In [1]: import numpy as np

In [2]: np.set_printoptions(precision=2, suppress=True, linewidth=100)

In [3]: W0 = np.load("sample12.npy")

In [4]: W0
Out[4]: 
array([[-0.05,  0.27, -0.01,  0.25, -0.01, -0.22],
       [-0.37, -0.49,  0.93,  0.3 ,  1.02,  0.06],
       [ 0.31,  0.88, -0.14, -0.66, -0.6 , -0.8 ],
       [-0.26, -0.38,  0.32,  0.17,  0.43,  0.47],
       [-0.16, -0.56,  0.45,  0.33,  0.47,  0.43],
       [-0.13, -1.02,  0.51,  0.03,  0.36,  0.93],
       [-0.08, -0.63,  0.04,  0.17,  0.18,  0.47],
       [-0.38, -0.02,  1.14,  0.18,  0.72, -0.01],
       [ 0.01,  0.  ,  0.46, -0.11,  0.06,  0.29]])

In [5]: q, V = np.linalg.qr(W0[:, :2])[0], np.linalg.qr(W0[:, 2:])[0]

In [6]: sigma = np.linalg.svd(q.T @ V, compute_uv=False)

In [7]: np.degrees(np.arccos(sigma.clip(0, 1)))
Out[7]: array([ 5.79, 24.82])

In [8]: vec = np.array([-4, 0, -5, -3, 3, 1])

In [9]: target = W0 @ vec

In [10]: target
Out[10]: array([-0.75, -0.95, -1.16,  0.69, -0.76, -0.11,  0.62, -2.57, -1.54])

In [11]: try:
    ...:     np.linalg.solve(W0, target)
    ...: except np.linalg.LinAlgError as e:
    ...:     print("failed:", e)
    ...: 
failed: Last 2 dimensions of the array must be square

In [12]: np.round(np.linalg.lstsq(W0, target)[0], 2) + 0
Out[12]: array([-4.,  0., -5., -3.,  3.,  1.])

In [13]: rng = np.random.default_rng(31980)

In [14]: target = target + 0.05 * rng.normal(size=9)

In [15]: target
Out[15]: array([-0.8 , -1.02, -1.23,  0.67, -0.75, -0.11,  0.59, -2.58, -1.58])

In [16]: coef, *_ = np.linalg.lstsq(W0, target)

In [17]: coef.round(2) + 0
Out[17]: array([-4.15,  0.  , -5.05, -2.99,  2.94,  1.03])

In [18]: round(np.linalg.norm(target - W0 @ coef), 2)
Out[18]: np.float64(0.1)

In [19]: W0 @ W0
---------------------------------------------------------------------------
ValueError                                Traceback (most recent call last)
Cell In[19], line 1
----> 1 W0 @ W0

ValueError: matmul: Input operand 1 has a mismatch in its core dimension 0, with gufunc signature (n?,k),(k,m?)->(n?,m?) (size 9 is different from 6)

In [20]: C2 = W0.T @ W0

In [21]: round(np.trace(C2), 2), round(float((W0 ** 2).sum()), 2)
Out[21]: (np.float64(12.0), 12.0)

In [22]: np.diag(C2)
Out[22]: array([0.5 , 2.98, 2.96, 0.8 , 2.49, 2.27])

In [23]: np.allclose(C2, C2.T)
Out[23]: True

In [24]: C2
Out[24]: 
array([[ 0.5 ,  0.82, -1.04, -0.51, -1.08, -0.6 ],
       [ 0.82,  2.98, -1.52, -1.05, -1.95, -2.46],
       [-1.04, -1.52,  2.96,  0.75,  2.42,  1.13],
       [-0.51, -1.05,  0.75,  0.8 ,  1.09,  0.79],
       [-1.08, -1.95,  2.42,  1.09,  2.49,  1.38],
       [-0.6 , -2.46,  1.13,  0.79,  1.38,  2.27]])

In [25]: (W0 @ W0.T).shape
Out[25]: (9, 9)
